>>> import numpy as np
>>> from numpy import linalg as LA
>>> np.set_printoptions(precision=1, suppress=True, linewidth=120)
>>> other = np.array([[1], [1], [1], [0]])
>>> cent = np.array([[-4, -5, -1, -1, -3]])
>>> rng = np.random.default_rng(597421)
>>> J = other @ cent + 0.1 * rng.normal(size=(4, 5))
>>> print(J)
[[-3.9 -5.  -0.9 -0.9 -3.1]
 [-3.8 -4.9 -1.1 -0.9 -2.9]
 [-4.  -5.1 -0.9 -1.  -2.9]
 [-0.1 -0.2  0.1  0.2  0.1]]
>>> W1 = np.array([[-1, 1], [-1, -2], [-1, 2], [-2, 2], [0, 2]])
>>> beta = np.array([8, 9])
>>> H = np.maximum(J @ W1 + beta, 0)
>>> print(LA.matrix_rank(H))
2
>>> print((H > 0).mean(axis=0))
[1. 1.]
>>> cent = np.array([[2, -3, 0], [-3, 3, -3]])
>>> print(W1 @ cent)
[[ -5   6  -3]
 [  4  -3   6]
 [ -8   9  -6]
 [-10  12  -6]
 [ -6   6  -6]]
>>> other = np.array([[-3, -3], [1, -3], [-2, -3], [-3, 1], [2, 3]])
>>> print(np.einsum("ik,kj->ij", J, other))
[[ 5.  19.4]
 [ 5.6 19.6]
 [ 6.  20.4]
 [-0.5  0.9]]
>>> print(np.einsum("ij,ij->i", J, J))
[51.4 48.9 52.   0.1]
>>> print(LA.matrix_rank(J @ other))
2
>>> x = np.array([1, 2, 3, -3, -3])
>>> h1 = np.maximum(J @ x, 0)
>>> print(np.maximum(J @ (3 * x), 0))
[0. 0. 0. 0.]
>>> print(J.T @ h1)
[0. 0. 0. 0. 0.]
>>> print(J * (h1 > 1e-9)[:, None])
[[-0. -0. -0. -0. -0.]
 [-0. -0. -0. -0. -0.]
 [-0. -0. -0. -0. -0.]
 [-0. -0.  0.  0.  0.]]
>>> U, sigma, Vt = LA.svd(J)
>>> print(sigma)
[12.3  0.3  0.2  0.1]
>>> other = U[:, :1] @ np.diag(sigma[:1]) @ Vt[:1]
>>> print(round(LA.norm(J - other) / LA.norm(J), 1))
0.0
>>> print(LA.matrix_rank(J, rtol=0.05))
1
